>>> import numpy as np
>>> np.set_printoptions(precision=2, suppress=True, linewidth=100, sign=" ")
>>> F = np.loadtxt("a.csv", delimiter=",")
>>> F
array([[-2.,  0.,  0.,  0.,  0.,  0.,  0.,  0.,  0.,  0.,  0.,  0.,  0.],
       [ 1.,  3.,  0.,  0.,  0.,  0.,  0.,  0.,  0.,  0.,  0.,  0.,  0.],
       [ 2.,  0., -1.,  0.,  0.,  0.,  0.,  0.,  0.,  0.,  0.,  0.,  0.],
       [-1.,  2.,  2.,  2.,  0.,  0.,  0.,  0.,  0.,  0.,  0.,  0.,  0.],
       [ 2.,  3., -2., -1.,  0.,  0.,  0.,  0.,  0.,  0.,  0.,  0.,  0.],
       [ 3., -2., -3.,  3., -1.,  2.,  0.,  0.,  0.,  0.,  0.,  0.,  0.],
       [ 3., -2., -2., -3.,  1., -3.,  0.,  0.,  0.,  0.,  0.,  0.,  0.],
       [ 3.,  2., -3.,  3.,  3., -2.,  0.,  0.,  0.,  0.,  0.,  0.,  0.],
       [ 2.,  2.,  3.,  0.,  1., -1.,  1., -1.,  3.,  0.,  0.,  0.,  0.],
       [-3.,  2.,  1.,  1., -1., -1.,  3.,  2.,  2.,  3.,  0.,  0.,  0.],
       [-2.,  1.,  1.,  2.,  1.,  1.,  1., -2.,  3.,  0.,  1.,  0.,  0.],
       [ 0.,  1.,  3., -1.,  3.,  2.,  0.,  2.,  0., -2., -2., -1.,  0.],
       [-3.,  3., -3.,  0.,  0., -3.,  3., -1.,  1., -3.,  0., -3.,  1.]])
>>> Uu, sig, vt = np.linalg.svd(F)
>>> sig.round(2) + 0
array([ 10.17,   9.03,   7.27,   6.85,   5.55,   4.66,   3.88,   3.36,   2.3 ,   0.31,   0.08,
         0.  ,   0.  ])
>>> M2 = Uu[:, :11] @ np.diag(sig[:11]) @ vt[:11]
>>> np.round(np.linalg.norm(F - M2, 2), 2), np.round(sig[11], 2)
(np.float64(0.0), np.float64(0.0))
>>> round(np.abs(F - M2).max(), 2)
np.float64(0.0)
>>> np.linalg.matrix_rank(M2)
np.int64(11)
>>> np.linalg.matrix_rank(F, rtol=0.05)
np.int64(9)
>>> [round(float(x), 2) for x in np.linalg.svd(F, compute_uv=False)[:3]]
[10.17, 9.03, 7.27]
>>> A = np.load("x.npy")
>>> A
array([[ 3,  1,  0,  0,  0,  0],
       [ 2,  1,  0,  0,  0,  0],
       [ 3,  1,  0,  0,  0,  0],
       [ 0,  0,  3,  1,  0,  0],
       [ 0,  0,  2,  1,  0,  0],
       [ 0,  0,  3,  1,  0,  0],
       [ 0,  0,  0,  0,  3,  1],
       [ 0,  0,  0,  0,  2,  1],
       [ 0,  0,  0,  0,  3,  1]])
>>> Uu, sig, vt = np.linalg.svd(A)
>>> print(np.argmax(sig[:-1] / (sig[1:] + 1e-6)) + 1)
3
>>> sig
array([ 4.99,  4.99,  4.99,  0.28,  0.28,  0.28])
>>> M2 = Uu[:, :3] @ np.diag(sig[:3]) @ vt[:3]
>>> round(np.linalg.norm(A - M2, 2), 2), np.round(sig[3], 2)
(np.float64(0.28), np.float64(0.28))
>>> np.linalg.matrix_rank(M2)
np.int64(3)
>>> np.round(np.linalg.norm(A - M2) / np.linalg.norm(A), 2)
np.float64(0.06)
